>>> import numpy as np
>>> import numpy.linalg as la
>>> np.set_printoptions(precision=3, suppress=True, linewidth=200, sign=" ")
>>> M = np.load("run0.npy")
>>> M
array([[-1, -1],
       [-1, -2]])
>>> np.all(la.eigvalsh(M) > 0)
np.False_
>>> [round(float(la.det(M[:i, :i])), 2) + 0 for i in range(1, 3)]
[-1.0, 1.0]
>>> A2 = la.invert(M)
Traceback (most recent call last):
  File "<python-input-7>", line 1, in <module>
    A2 = la.invert(M)
         ^^^^^^^^^
AttributeError: module 'numpy.linalg' has no attribute 'invert'
>>> A2 = la.inv(M)
>>> round(float(la.cond(M)), 3)
6.854
>>> np.round(la.det(M) * la.det(A2), 3)
np.float64(1.0)
>>> ev, evecs = la.eigh(M)
>>> np.abs(evecs[:, -1])
array([ 0.851,  0.526])
>>> ev
array([-2.618, -0.382])
>>> np.round(evecs.T @ evecs, 3) + 0
array([[ 1.,  0.],
       [ 0.,  1.]])
>>> ev, evecs = la.eigh(M)
>>> vec = np.array([1, 1])
>>> evecs * np.abs(ev) @ evecs.T
array([[ 1.,  1.],
       [ 1.,  2.]])
>>> vec @ M @ vec
np.int64(-5)
>>> evecs * np.maximum(ev, 0) @ evecs.T
array([[ 0.,  0.],
       [ 0.,  0.]])
>>> ev, evecs = la.eig(M)
>>> np.round(M @ evecs[:, 0] - ev[0] * evecs[:, 0], 3) + 0
array([ 0.,  0.])
>>> X = np.loadtxt("layer8.csv", delimiter=",")
>>> X
array([[ 0.,  0.,  0.,  0.,  1.,  0.],
       [ 0.,  1.,  0.,  0.,  0.,  0.],
       [ 0.,  0.,  1.,  0.,  0.,  0.],
       [ 0.,  0.,  0.,  1.,  0.,  0.],
       [-1.,  0.,  0.,  0.,  0.,  0.],
       [ 0.,  0.,  0.,  0.,  0.,  1.]])
>>> vec = np.array([2, 1, 2, 1, 0, -2])
>>> np.abs(la.eigvals(X))
array([ 1.,  1.,  1.,  1.,  1.,  1.])
>>> 6 - la.matrix_rank(X - np.eye(6), tol=1e-8)
np.int64(4)
>>> [p for p in range(1, 25) if np.allclose(la.matrix_power(X, p), np.eye(6))]
[4, 8, 12, 16, 20, 24]
>>> round(la.det(X), 3)
np.float64(1.0)
>>> rng = np.random.default_rng(7357)
>>> z = rng.permutation(6)
>>> A2 = X[:, z] * rng.choice([-1, 1], 6)
>>> A2
array([[ 0., -1.,  0.,  0., -0., -0.],
       [ 0., -0.,  0.,  1., -0., -0.],
       [ 0., -0.,  1.,  0., -0., -0.],
       [ 0., -0.,  0.,  0., -0., -1.],
       [-1., -0.,  0.,  0., -0., -0.],
       [ 0., -0.,  0.,  0., -1., -0.]])
>>> left, _, VT = la.svd(X.T @ A2)
>>> la.lstsq(X, A2)[0]
array([[ 1.,  0.,  0.,  0.,  0.,  0.],
       [ 0.,  0.,  0.,  1.,  0.,  0.],
       [ 0.,  0.,  1.,  0.,  0.,  0.],
       [ 0.,  0.,  0.,  0.,  0., -1.],
       [ 0., -1.,  0.,  0.,  0.,  0.],
       [ 0.,  0.,  0.,  0., -1.,  0.]])
>>> left @ VT
array([[ 1.,  0.,  0.,  0.,  0.,  0.],
       [ 0.,  0.,  0.,  1.,  0.,  0.],
       [ 0.,  0.,  1.,  0.,  0.,  0.],
       [ 0.,  0.,  0.,  0.,  0., -1.],
       [ 0., -1.,  0.,  0.,  0.,  0.],
       [ 0.,  0.,  0.,  0., -1.,  0.]])
>>> vec = np.array([1, -2, 0, 3, 0, 2])
>>> h1 = np.maximum(X @ vec, 0)
>>> h1
array([ 0.,  0.,  0.,  3.,  0.,  2.])
>>> X * (h1 > 1e-9)[:, None]
array([[ 0.,  0.,  0.,  0.,  0.,  0.],
       [ 0.,  0.,  0.,  0.,  0.,  0.],
       [ 0.,  0.,  0.,  0.,  0.,  0.],
       [ 0.,  0.,  0.,  1.,  0.,  0.],
       [-0.,  0.,  0.,  0.,  0.,  0.],
       [ 0.,  0.,  0.,  0.,  0.,  1.]])
>>> np.flatnonzero(h1 > 1e-9)
array([ 3,  5])
>>> np.maximum(X @ (3 * vec), 0)
array([ 0.,  0.,  0.,  9.,  0.,  6.])
>>> np.maximum(X @ vec, 0) - np.maximum(-X @ vec, 0)
array([ 0., -2.,  0.,  3., -1.,  2.])
>>> f = np.array([2, 0, 0, 0, 0, 0])
>>> A2 = X + np.outer(f, np.eye(6)[5])
>>> la.matrix_rank(A2 - X)
np.int64(1)
>>> X[:, 3] @ X[:, 0]
np.float64(0.0)
>>> la.norm(X, axis=0)
array([ 1.,  1.,  1.,  1.,  1.,  1.])
>>> F = np.load("w.npy")
>>> F
array([[-0.88 , -2.56 ,  2.551,  0.107, -0.903, -0.427, -3.187],
       [ 0.845,  1.953, -2.711, -0.159,  1.727,  0.634,  3.116],
       [ 0.561,  3.598, -0.606,  0.151, -2.776, -0.602,  1.812],
       [-0.689, -0.667,  2.692,  0.232, -2.986, -0.929, -2.645],
       [ 0.771,  1.254, -2.75 , -0.204,  2.478,  0.814,  2.903],
       [-0.733, -3.624,  1.352, -0.077,  1.79 ,  0.307, -2.489],
       [ 0.839,  3.367, -1.954,  0.001, -0.716, -0.004,  2.937],
       [ 0.799,  3.517, -1.697,  0.036, -1.215, -0.143,  2.76 ],
       [-0.867, -3.164,  2.181,  0.034,  0.205, -0.135, -3.069],
       [-0.732, -3.626,  1.345, -0.078,  1.801,  0.311, -2.483],
       [-0.658, -3.65 ,  1.008, -0.113,  2.283,  0.452, -2.19 ],
       [-0.186, -2.915, -0.69 , -0.241,  3.852,  0.964, -0.411],
       [ 0.365,  3.314,  0.111,  0.206, -3.464, -0.824,  1.071],
       [ 0.67 ,  0.544, -2.671, -0.237,  3.081,  0.949,  2.582],
       [-0.684, -3.65 ,  1.122, -0.102,  2.128,  0.406, -2.292],
       [ 0.336,  3.257,  0.209,  0.213, -3.541, -0.851,  0.963],
       [ 0.262, -1.457, -1.911, -0.278,  4.051,  1.114,  1.196],
       [-0.151, -2.822, -0.799, -0.247,  3.907,  0.986, -0.281],
       [ 0.807,  1.557, -2.749, -0.186,  2.173,  0.742,  3.01 ],
       [-0.883, -2.784,  2.448,  0.083, -0.538, -0.332, -3.173],
       [-0.422,  0.776,  2.261,  0.274, -3.844, -1.094, -1.749],
       [-0.631, -3.644,  0.891, -0.124,  2.434,  0.498, -2.084],
       [ 0.492,  3.52 , -0.341,  0.173, -3.057, -0.691,  1.548]])
>>> Xs = F - F.mean(axis=0)
>>> evecs = la.svd(Xs)[2][:2]
>>> A2 = Xs - Xs @ evecs.T @ evecs
>>> np.round(np.cov(Xs @ evecs.T, rowvar=False), 3) + 0
array([[ 16.113,   0.   ],
       [  0.   ,   9.724]])
>>> np.diag(evecs.T @ evecs)
array([ 0.031,  0.533,  0.303,  0.003,  0.674,  0.05 ,  0.406])
>>> left, sig, VT = la.svd(F)
>>> evecs = VT[:(sig > 1e-8).sum()]
>>> vec = F[12] + -2 * F[5] + rng.integers(2) * np.eye(7)[4]
>>> vec
array([ 1.831, 10.563, -2.593,  0.36 , -6.044, -1.439,  6.049])
>>> np.round(la.norm(vec - evecs.T @ evecs @ vec), 3)
np.float64(0.571)
>>> np.diag(evecs.T @ evecs)
array([ 0.031,  0.533,  0.303,  0.003,  0.674,  0.05 ,  0.406])
>>> vec = np.array([1, 1])
>>> (M * vec).sum(axis=1)
array([-2, -3])
>>> M * vec
array([[-1, -1],
       [-1, -2]])
>>> M @ vec
array([-2, -3])
>>> np.sign((M @ vec).round(6))
array([-1, -1])
>>> la.norm(M @ vec) <= la.norm(M, 2) * la.norm(vec) + 1e-9
np.True_
>>> (M @ vec).argmax()
np.int64(0)
>>> Xs = F - F.mean(axis=0)
>>> left, sig, VT = la.svd(Xs, full_matrices=False)
>>> np.round((sig ** 2).sum() ** 2 / (sig ** 4).sum(), 3)
np.float64(1.885)
>>> np.round(sig ** 2 / (sig ** 2).sum(), 3) + 0
array([ 0.624,  0.376,  0.   ,  0.   ,  0.   ,  0.   ,  0.   ])
>>> cov = np.cov(F, rowvar=False)
>>> round(float(np.corrcoef(F[:, 0], F[:, 6])[0, 1]), 3)
0.997
>>> np.median(F, axis=0)
array([-0.151, -0.667,  0.111, -0.077,  1.727,  0.307, -0.281])
>>> np.round(la.eigvalsh(cov)[::-1], 3) + 0
array([ 16.113,   9.724,   0.   ,   0.   ,   0.   ,   0.   ,   0.   ])
>>> np.argwhere(np.triu(np.abs(np.corrcoef(F.T)) > 0.8, 1))
array([[ 0,  1],
       [ 0,  2],
       [ 0,  6],
       [ 1,  6],
       [ 2,  6],
       [ 3,  4],
       [ 3,  5],
       [ 4,  5]])
>>> E = np.array([[0, -6, 4, 0, -3, -2, 1, 2],
...     [6, 0, -2, 3, -2, -3, -4, -2],
...     [-4, 2, 0, -5, -3, 0, 1, -3],
...     [0, -3, 5, 0, -3, 1, 2, 1],
...     [3, 2, 3, 3, 0, -1, 3, 1],
...     [2, 3, 0, -1, 1, 0, -2, -4],
...     [-1, 4, -1, -2, -3, 2, 0, 1],
...     [-2, 2, 3, -1, -1, 4, -1, 0]])
>>> blk = np.stack([E, 4 * E, E[::-1]])
>>> (blk @ E.T).shape
(3, 8, 8)
>>> la.matrix_rank(blk.reshape(3, -1))
np.int64(2)
>>> blk.sum(axis=0)
array([[ -2, -28,  23,  -1, -16,  -6,   4,  10],
       [ 29,   4, -11,  13, -13, -13, -20,  -9],
       [-18,  13,   0, -26, -14,   0,   3, -19],
       [  3, -13,  28,   3, -15,   4,  13,   6],
       [ 15,   7,  20,  15,  -3,  -4,  17,   6],
       [  6,  17,   0, -10,   2,   0,  -9, -23],
       [  1,  20,  -7,  -7, -17,   7,  -4,   3],
       [-10,   4,  19,  -5,  -8,  18,  -4,   2]])
>>> blk.shape
(3, 8, 8)
>>> vec = np.array([-5, -1, -9, -1, -9, 4, 6, -4])
>>> rhs = E @ vec
>>> rhs
array([-13, -25,  68,  -3, -37, -17,  43,   1])
>>> np.round(la.solve(E.T, E[1]), 3) + 0
array([ 0.,  1.,  0.,  0.,  0.,  0.,  0.,  0.])
>>> la.solve(E, rhs)
array([-5., -1., -9., -1., -9.,  4.,  6., -4.])
>>> np.round(la.solve(E, rhs + E[:, 3]), 3) + 0
array([-5., -1., -9.,  0., -9.,  4.,  6., -4.])
>>> mat = np.array([[0, -2, 0, 3, 0, 0, 3, 0],
...     [0, 2, 0, 0, 3, -1, 0, 0],
...     [3, 0, 0, 0, 0, 0, 2, 0]])
>>> A2 = np.array([[0, -1, 2],
...     [1, 2, 0],
...     [1, 3, 2],
...     [2, 3, -1],
...     [-3, 0, 1],
...     [-2, 3, -3],
...     [1, 1, 1],
...     [-1, 1, -1]])
>>> la.matrix_rank(np.vstack([mat, A2.T]))
np.int64(6)
>>> np.vstack([mat, A2.T]).shape
(6, 8)
>>> la.matrix_rank(mat @ A2)
np.int64(3)
>>> f = np.array([-1, -2, -2, -1, 0, 3, -2])
>>> J = np.array([np.roll(f, i) for i in range(7)])
>>> J
array([[-1, -2, -2, -1,  0,  3, -2],
       [-2, -1, -2, -2, -1,  0,  3],
       [ 3, -2, -1, -2, -2, -1,  0],
       [ 0,  3, -2, -1, -2, -2, -1],
       [-1,  0,  3, -2, -1, -2, -2],
       [-2, -1,  0,  3, -2, -1, -2],
       [-2, -2, -1,  0,  3, -2, -1]])
>>> z = rng.permutation(7)
>>> z
array([ 6,  0,  4,  2,  3,  1,  5])
>>> A2 = J[z][:, z]
>>> np.round(la.det(A2), 3), np.round(la.det(J[z]), 3)
(np.float64(-42145.0), np.float64(42145.0))
>>> np.diag(A2)
array([-1, -1, -1, -1, -1, -1, -1])
>>> np.sort(np.abs(la.eigvals(A2)))
array([ 3.374,  3.374,  4.529,  4.529,  5.   ,  6.009,  6.009])
>>> left, sig, VT = la.svd(J, full_matrices=False)
>>> sig
array([ 6.009,  6.009,  5.   ,  4.529,  4.529,  3.374,  3.374])
>>> left.shape, sig.shape, VT.shape
((7, 7), (7,), (7, 7))
>>> round(float(np.sqrt((sig ** 2).sum())), 3), np.round(la.norm(J), 3)
(12.689, np.float64(12.689))
>>> sig / sig[0]
array([ 1.   ,  1.   ,  0.832,  0.754,  0.754,  0.561,  0.561])
>>> np.cumsum(sig ** 2) / np.sum(sig ** 2)
array([ 0.224,  0.449,  0.604,  0.731,  0.859,  0.929,  1.   ])
>>> data = np.loadtxt("test5.csv", delimiter=",")
>>> data
array([[ 0.144,  1.04 ,  2.12 , -0.559,  3.128,  1.989,  1.025],
       [-0.1  ,  0.882,  2.129,  0.011,  3.477,  2.133,  0.482],
       [-0.286,  0.972,  1.807,  0.447,  3.457,  1.835,  0.796],
       [ 1.136,  0.959,  0.553, -0.204,  0.654,  0.846,  0.702],
       [ 0.793,  1.175,  1.325, -0.057,  1.252,  1.115,  1.273],
       [ 1.326,  0.917,  0.594, -0.329,  0.811,  0.647,  0.93 ],
       [ 2.062,  2.291,  2.335,  0.344,  1.693,  0.154,  3.8  ],
       [ 1.888,  2.598,  2.59 , -0.466,  1.639, -0.72 ,  3.239],
       [ 2.038,  2.059,  1.665, -0.504,  2.319,  0.709,  2.464]])
>>> P = data @ la.solve(data.T @ data, data.T)
>>> np.round(la.eigvalsh(P), 3) + 0
array([ 0.,  0.,  1.,  1.,  1.,  1.,  1.,  1.,  1.])
>>> np.allclose(P @ P, P)
True
>>> A2 = np.c_[data[:, :5] @ np.array([[8, 3, 5, -3, -6],
...     [-6, 5, 5, -1, 5],
...     [0, 1, -2, -8, 6],
...     [2, 4, -1, 3, -2],
...     [3, 7, 2, -3, -8]]), np.array([3, 3, 1, 1, 0, 0, 2, 0, 3])]
>>> A2
array([[  3.178,  27.412,   8.495, -29.493,  -6.85 ,   3.   ],
       [  4.361,  30.622,   6.595, -28.012, -10.054,   3.   ],
       [  3.145,  31.796,   6.283, -23.6  , -11.132,   1.   ],
       [  4.888,  12.518,  10.881, -11.365,  -3.527,   1.   ],
       [  2.936,  18.115,   9.751, -18.081,  -0.835,   0.   ],
       [  6.881,  13.518,  11.978, -13.067,  -5.637,   0.   ],
       [  8.517,  33.203,  20.137, -31.204,  -1.139,   2.   ],
       [  3.501,  30.853,  20.994, -35.297,   5.022,   0.   ],
       [  9.899,  32.291,  22.297, -29.962,  -9.487,   3.   ]])
>>> np.round(la.norm(A2 - data @ la.lstsq(data, A2)[0], axis=0), 3) + 0
array([ 0.   ,  0.   ,  0.   ,  0.   ,  0.   ,  1.913])
>>> la.matrix_rank(np.c_[data, A2])
np.int64(8)
>>> la.matrix_rank(A2)
np.int64(6)
>>> A2.reshape(-1, 2)
array([[  3.178,  27.412],
       [  8.495, -29.493],
       [ -6.85 ,   3.   ],
       [  4.361,  30.622],
       [  6.595, -28.012],
       [-10.054,   3.   ],
       [  3.145,  31.796],
       [  6.283, -23.6  ],
       [-11.132,   1.   ],
       [  4.888,  12.518],
       [ 10.881, -11.365],
       [ -3.527,   1.   ],
       [  2.936,  18.115],
       [  9.751, -18.081],
       [ -0.835,   0.   ],
       [  6.881,  13.518],
       [ 11.978, -13.067],
       [ -5.637,   0.   ],
       [  8.517,  33.203],
       [ 20.137, -31.204],
       [ -1.139,   2.   ],
       [  3.501,  30.853],
       [ 20.994, -35.297],
       [  5.022,   0.   ],
       [  9.899,  32.291],
       [ 22.297, -29.962],
       [ -9.487,   3.   ]])
>>> A2.ravel(order="F")
array([  3.178,   4.361,   3.145,   4.888,   2.936,   6.881,   8.517,   3.501,   9.899,  27.412,  30.622,  31.796,  12.518,  18.115,  13.518,  33.203,  30.853,  32.291,   8.495,   6.595,   6.283,
        10.881,   9.751,  11.978,  20.137,  20.994,  22.297, -29.493, -28.012, -23.6  , -11.365, -18.081, -13.067, -31.204, -35.297, -29.962,  -6.85 , -10.054, -11.132,  -3.527,  -0.835,  -5.637,
        -1.139,   5.022,  -9.487,   3.   ,   3.   ,   1.   ,   1.   ,   0.   ,   0.   ,   2.   ,   0.   ,   3.   ])
>>> blk = A2.reshape(9, 2, -1)
>>> blk.transpose(1, 0, 2)
array([[[  3.178,  27.412,   8.495],
        [  4.361,  30.622,   6.595],
        [  3.145,  31.796,   6.283],
        [  4.888,  12.518,  10.881],
        [  2.936,  18.115,   9.751],
        [  6.881,  13.518,  11.978],
        [  8.517,  33.203,  20.137],
        [  3.501,  30.853,  20.994],
        [  9.899,  32.291,  22.297]],

       [[-29.493,  -6.85 ,   3.   ],
        [-28.012, -10.054,   3.   ],
        [-23.6  , -11.132,   1.   ],
        [-11.365,  -3.527,   1.   ],
        [-18.081,  -0.835,   0.   ],
        [-13.067,  -5.637,   0.   ],
        [-31.204,  -1.139,   2.   ],
        [-35.297,   5.022,   0.   ],
        [-29.962,  -9.487,   3.   ]]])
>>> np.einsum("ihd,jhd->hij", blk, blk).shape
(2, 9, 9)
>>> blk[:, 0]
array([[  3.178,  27.412,   8.495],
       [  4.361,  30.622,   6.595],
       [  3.145,  31.796,   6.283],
       [  4.888,  12.518,  10.881],
       [  2.936,  18.115,   9.751],
       [  6.881,  13.518,  11.978],
       [  8.517,  33.203,  20.137],
       [  3.501,  30.853,  20.994],
       [  9.899,  32.291,  22.297]])
>>> blk.shape
(9, 2, 3)
>>> m1 = np.array([[1, -1, 0, -2, -2, -1, 1, -3],
...     [-1, 1, -1, 0, -2, -2, -1, 1],
...     [0, -1, 1, -1, 0, -2, -2, -1],
...     [-2, 0, -1, 1, -1, 0, -2, -2],
...     [-2, -2, 0, -1, 1, -1, 0, -2],
...     [-1, -2, -2, 0, -1, 1, -1, 0],
...     [1, -1, -2, -2, 0, -1, 1, -1],
...     [-3, 1, -1, -2, -2, 0, -1, 1]])
>>> m1
array([[ 1, -1,  0, -2, -2, -1,  1, -3],
       [-1,  1, -1,  0, -2, -2, -1,  1],
       [ 0, -1,  1, -1,  0, -2, -2, -1],
       [-2,  0, -1,  1, -1,  0, -2, -2],
       [-2, -2,  0, -1,  1, -1,  0, -2],
       [-1, -2, -2,  0, -1,  1, -1,  0],
       [ 1, -1, -2, -2,  0, -1,  1, -1],
       [-3,  1, -1, -2, -2,  0, -1,  1]])
>>> ev, evecs = la.eigh(m1)
>>> round(float(ev.sum()), 3), np.trace(m1)
(8.0, np.int64(8))
>>> (ev > 1e-8).sum(), (ev < -1e-8).sum()
(np.int64(5), np.int64(3))
>>> np.abs(evecs[:, -1])
array([ 0.527,  0.377,  0.146,  0.243,  0.243,  0.146,  0.377,  0.527])
>>> la.svd(m1, compute_uv=False)
array([ 6.404,  5.704,  4.081,  3.603,  2.853,  2.472,  1.795,  1.16 ])
>>> np.round(evecs @ np.diag(ev) @ evecs.T, 3) + 0
array([[ 1., -1.,  0., -2., -2., -1.,  1., -3.],
       [-1.,  1., -1.,  0., -2., -2., -1.,  1.],
       [ 0., -1.,  1., -1.,  0., -2., -2., -1.],
       [-2.,  0., -1.,  1., -1.,  0., -2., -2.],
       [-2., -2.,  0., -1.,  1., -1.,  0., -2.],
       [-1., -2., -2.,  0., -1.,  1., -1.,  0.],
       [ 1., -1., -2., -2.,  0., -1.,  1., -1.],
       [-3.,  1., -1., -2., -2.,  0., -1.,  1.]])
